$ ipython --no-banner

In [1]: import numpy as np

In [2]: np.set_printoptions(precision=2, suppress=True, linewidth=140, legacy="1.25")

In [3]: rnd = lambda a: np.round(a, 2) + 0

In [4]: mat = np.loadtxt("test9.csv", delimiter=",")

In [5]: print(mat)
[[ 1.  1.  1.  1.  1.  1.  1.  1.]
 [ 1.  1.  1.  1. -1. -1. -1. -1.]
 [ 1.  1. -1. -1.  1.  1. -1. -1.]
 [ 1. -1.  1. -1.  1. -1.  1. -1.]
 [ 1. -1. -1.  1. -1.  1.  1. -1.]
 [ 1.  1. -1. -1. -1. -1.  1.  1.]
 [ 1. -1. -1.  1.  1. -1. -1.  1.]]

In [6]: W1 = np.array([[2, -2],
   ...:     [-1, 0],
   ...:     [-1, -2],
   ...:     [-2, 0],
   ...:     [2, -2],
   ...:     [-1, 0],
   ...:     [2, -2],
   ...:     [-1, 2]])

In [7]: coef = np.array([1, 3])

In [8]: H = np.maximum(mat @ W1 + coef, 0)

In [9]: print(H)
[[ 1.  0.]
 [ 0.  1.]
 [ 5.  1.]
 [11.  0.]
 [ 3.  1.]
 [ 5.  5.]
 [ 3.  5.]]

In [10]: print(np.linalg.matrix_rank(H))
2

In [11]: print(rnd((H > 0).mean(axis=0)))
[0.86 0.71]

In [12]: C = np.array([[-5, 6], [0, 4]])

In [13]: print((H @ C).round(6).argmax(axis=1))
[1 1 1 1 1 1 1]

In [14]: vec = np.array([-7, -3, 7, -3, -4, -6, 6, -8])

In [15]: h = np.maximum(mat @ vec, 0)

In [16]: print(np.flatnonzero(h > 1e-9))
[1 3]

In [17]: out = mat / np.sqrt((mat ** 2).mean(axis=1, keepdims=True))

In [18]: print(out[0])
[1. 1. 1. 1. 1. 1. 1. 1.]

In [19]: print(rnd(np.linalg.norm(out, axis=1)))
[2.83 2.83 2.83 2.83 2.83 2.83 2.83]

In [20]: X = np.loadtxt("arr.csv", delimiter=",")

In [21]: print(rnd(X))
[[ 0.96 -0.19 -0.19 -0.04]
 [-0.19  0.04 -0.96 -0.19]
 [-0.19 -0.96  0.04 -0.19]
 [-0.04 -0.19 -0.19  0.96]]

In [22]: ev, evecs = np.linalg.eig(X)

In [23]: print(rnd(np.prod(ev)))
-1.0

In [24]: print(rnd(ev))
[ 1. -1.  1.  1.]

In [25]: print(rnd(np.linalg.matrix_power(X, 4)))
[[1. 0. 0. 0.]
 [0. 1. 0. 0.]
 [0. 0. 1. 0.]
 [0. 0. 0. 1.]]

In [26]: assert X == X.T
Traceback (most recent call last):
  Cell In[26], line 1
    assert X == X.T
ValueError: The truth value of an array with more than one element is ambiguous. Use a.any() or a.all()


In [27]: ev, evecs = np.linalg.eigh(X)

In [28]: vec = np.array([3, 1, -2, -1])

In [29]: print(rnd(evecs * np.maximum(ev, 0) @ evecs.T))
[[ 0.98 -0.1  -0.1  -0.02]
 [-0.1   0.52 -0.48 -0.1 ]
 [-0.1  -0.48  0.52 -0.1 ]
 [-0.02 -0.1  -0.1   0.98]]

In [30]: print(rnd(np.linalg.svd(X, compute_uv=False)))
[1. 1. 1. 1.]

In [31]: np.zeros(4, 4)
Traceback (most recent call last):
  Cell In[31], line 1
    np.zeros(4, 4)
TypeError: Cannot interpret '4' as a data type


In [32]: print(np.linalg.matrix_rank(X))
4

In [33]: np.linalg.rank(X)
Traceback (most recent call last):
  Cell In[33], line 1
    np.linalg.rank(X)
AttributeError: module 'numpy.linalg' has no attribute 'rank'


In [34]: print(rnd(X.sum(axis=0)))
[ 0.54 -1.31 -1.31  0.54]

In [35]: print(rnd(np.abs(X).max()))
0.96

In [36]: print(rnd(np.linalg.norm(X)))
2.0

In [37]: t3 = np.stack([mat, 3 * mat, mat[::-1]])

In [38]: print(t3.shape)
(3, 7, 8)

In [39]: print(t3.sum(axis=0))
[[ 5.  3.  3.  5.  5.  3.  3.  5.]
 [ 5.  5.  3.  3. -5. -5. -3. -3.]
 [ 5.  3. -5. -3.  3.  5. -3. -5.]
 [ 5. -5.  5. -5.  5. -5.  5. -5.]
 [ 5. -3. -5.  3. -3.  5.  3. -5.]
 [ 5.  5. -3. -3. -5. -5.  3.  3.]
 [ 5. -3. -3.  5.  5. -3. -3.  5.]]

In [40]: print(np.linalg.matrix_rank(t3.reshape(3, -1)))
2

In [41]: m1 = np.load("a.npy")

In [42]: print(m1)
[[-9  8  0  0  0  0]
 [ 3 -4  0  0  0  0]
 [ 3 -2  0  0  0  0]
 [ 0  0 -9  8  0  0]
 [ 0  0  3 -4  0  0]
 [ 0  0  3 -2  0  0]
 [ 0  0  0  0 -9  8]
 [ 0  0  0  0  3 -4]
 [ 0  0  0  0  3 -2]]

In [43]: P = m1 @ np.linalg.solve(m1.T @ m1, m1.T)

In [44]: print(rnd(np.diag(P)))
[0.83 0.83 0.33 0.83 0.83 0.33 0.83 0.83 0.33]

In [45]: print(np.allclose(P @ P, P))
True

In [46]: print(rnd(np.trace(P)))
6.0

In [47]: out = np.c_[m1[:, :4] @ np.array([[5, -1, -1, -4], [5, 2, -2, -1], [-5, 1, -1, 4], [-2, -2, 4, -3]]), np.array([9, 1, 8, 6, 0, 3, 9, 7, 1])]

In [48]: print(out)
[[ -5  25  -7  28   9]
 [ -5 -11   5  -8   1]
 [  5  -7   1 -10   8]
 [ 29 -25  41 -60   6]
 [ -7  11 -19  24   0]
 [-11   7 -11  18   3]
 [  0   0   0   0   9]
 [  0   0   0   0   7]
 [  0   0   0   0   1]]

In [49]: print(rnd(np.linalg.lstsq(m1, out[:, 0])[0]))
[ 5.  5. -5. -2.  0.  0.]

In [50]: print(rnd(np.linalg.norm(out - m1 @ np.linalg.lstsq(m1, out)[0], axis=0)))
[ 0.    0.    0.    0.   13.81]

In [51]: print(np.linalg.matrix_rank(np.c_[m1, out]))
7

In [52]: vec = np.array([0, 3, 3, 0, 2, 0])

In [53]: print(m1 @ (2 * vec))
[ 48 -24 -12 -54  18  18 -36  12  12]

In [54]: print(m1 * vec)
[[  0  24   0   0   0   0]
 [  0 -12   0   0   0   0]
 [  0  -6   0   0   0   0]
 [  0   0 -27   0   0   0]
 [  0   0   9   0   0   0]
 [  0   0   9   0   0   0]
 [  0   0   0   0 -18   0]
 [  0   0   0   0   6   0]
 [  0   0   0   0   6   0]]

In [55]: print(m1 @ vec)
[ 24 -12  -6 -27   9   9 -18   6   6]

In [56]: vec @ m1
Traceback (most recent call last):
  Cell In[56], line 1
    vec @ m1
ValueError: matmul: Input operand 1 has a mismatch in its core dimension 0, with gufunc signature (n?,k),(k,m?)->(n?,m?) (size 9 is different from 6)


In [57]: print(np.sign((m1 @ vec).round(6)))
[ 1 -1 -1 -1  1  1 -1  1  1]

In [58]: print(rnd(np.abs(np.linalg.svd(m1)[2][-1])))
[0.   0.   0.68 0.74 0.   0.  ]

In [59]: print([round(float(x), 2) for x in np.linalg.svd(m1, compute_uv=False)[:3]])
[13.48, 13.48, 13.48]

In [60]: print(np.linalg.matrix_rank(m1, rtol=0.1))
3

In [61]: print(np.linalg.cond(m1) > 100)
False

In [62]: print(round(np.log10(np.linalg.cond(m1))))
1

In [63]: O, evecs = np.linalg.qr(m1[:, :5])[0], np.linalg.qr(m1[:, 5:])[0]

In [64]: sig = np.linalg.svd(O.T @ evecs, compute_uv=False)

In [65]: print(rnd(sig))
[0.99]

In [66]: print(rnd(np.degrees(np.arccos(sig.clip(0, 1)))))
[9.27]

In [67]: data = np.load("out5.npy")

In [68]: print(data)
[[ 6  6 24]
 [ 9  0 36]
 [ 5  6 20]
 [ 4  4 16]
 [ 1  4  4]]

In [69]: rk = np.linalg.matrix_rank(data)

In [70]: print(rk)
2

In [71]: null = np.linalg.svd(data)[2][rk:].T

In [72]: print(np.allclose(data @ null, 0))
True

In [73]: print(rnd(null @ null.T))
[[ 0.94  0.   -0.24]
 [ 0.    0.    0.  ]
 [-0.24  0.    0.06]]

In [74]: print([int(np.linalg.matrix_rank(np.delete(data, i, axis=0))) for i in range(5)])
[2, 2, 2, 2, 2]

In [75]: print([int(np.linalg.matrix_rank(data[:i])) for i in range(1, len(data) + 1)])
[1, 2, 2, 2, 2]

In [76]: print(rnd(np.linalg.norm(data) ** 2 / np.linalg.norm(data, 2) ** 2))
1.02

In [77]: Uu, sig, VT = np.linalg.svd(data)

In [78]: evecs = VT[:(sig > 1e-8).sum()]

In [79]: rng = np.random.default_rng(99667)

In [80]: vec = data[4] + -3 * data[1] + rng.integers(2) * np.eye(3)[0]

In [81]: print(vec)
[ -25.    4. -104.]

In [82]: print(rnd(evecs.T @ evecs))
[[0.06 0.   0.24]
 [0.   1.   0.  ]
 [0.24 0.   0.94]]

In [83]: print(np.linalg.matrix_rank(np.vstack([data, vec])))
3
